>>> import numpy as np
>>> import numpy.linalg as la
>>> np.set_printoptions(precision=3, suppress=True, linewidth=100, floatmode="fixed")
>>> X = np.loadtxt("dump.csv", delimiter=",")
>>> X
array([[0.000, 0.000, 0.000, 1.000, 1.000],
       [0.000, 0.000, 0.000, 1.000, 1.000],
       [0.000, 0.000, 0.000, 1.000, 0.000],
       [1.000, 1.000, 1.000, 0.000, 1.000],
       [1.000, 1.000, 0.000, 1.000, 0.000]])
>>> t = np.radians(36)
>>> r_ = np.eye(5)
>>> r_[4, 4] = r_[3, 3] = np.cos(t)
>>> r_[4, 3], r_[3, 4] = -np.sin(t), np.sin(t)
>>> r_
array([[ 1.000,  0.000,  0.000,  0.000,  0.000],
       [ 0.000,  1.000,  0.000,  0.000,  0.000],
       [ 0.000,  0.000,  1.000,  0.000,  0.000],
       [ 0.000,  0.000,  0.000,  0.809,  0.588],
       [ 0.000,  0.000,  0.000, -0.588,  0.809]])
>>> A2 = X @ r_.T
>>> round(float(la.det(r_)), 3), round(np.trace(r_), 3)
(1.0, np.float64(4.618))
>>> np.abs(A2 - X).max(axis=0)
array([0.000, 0.000, 0.000, 0.588, 0.779])
>>> np.allclose(X @ X.T, A2 @ A2.T)
True
>>> A2
array([[ 0.000,  0.000,  0.000,  1.397,  0.221],
       [ 0.000,  0.000,  0.000,  1.397,  0.221],
       [ 0.000,  0.000,  0.000,  0.809, -0.588],
       [ 1.000,  1.000,  1.000,  0.588,  0.809],
       [ 1.000,  1.000,  0.000,  0.809, -0.588]])
>>> np.round(la.det(2 * X), 3), np.round(la.det(X), 3)
(np.float64(0.0), np.float64(0.0))
>>> np.einsum("ij,ji->", X, X)
np.float64(12.0)
>>> np.einsum("ii->", X)
np.float64(0.0)
>>> np.round(la.eigvals(X), 3) + 0
array([ 2.686, -1.749, -1.271,  0.000,  0.335])
>>> np.round(la.eigvals(X).sum().real, 3)
np.float64(-0.0)
>>> M = np.load("sample1.npy")
>>> M
array([[ 3.019,  3.088, -0.003,  2.010],
       [ 3.020,  2.913,  0.030,  1.980],
       [ 2.960,  3.002, -0.051,  1.972],
       [ 3.058,  2.917, -0.029,  2.036],
       [ 3.066,  3.144, -0.052,  1.951],
       [ 4.949,  3.961,  5.006,  1.062],
       [ 5.001,  3.977,  4.948,  0.972],
       [ 4.910,  3.998,  4.995,  1.094],
       [ 5.002,  4.046,  5.030,  1.026],
       [ 5.009,  4.020,  5.055,  1.012],
       [ 4.004,  3.070,  0.995,  2.937],
       [ 4.127,  2.947,  0.972,  2.989],
       [ 4.039,  3.020,  1.049,  2.895],
       [ 3.987,  3.008,  0.990,  3.036],
       [ 3.976,  3.105,  0.956,  3.069]])
>>> np.round(la.eigvalsh(X).min(), 3)
np.float64(-1.749)
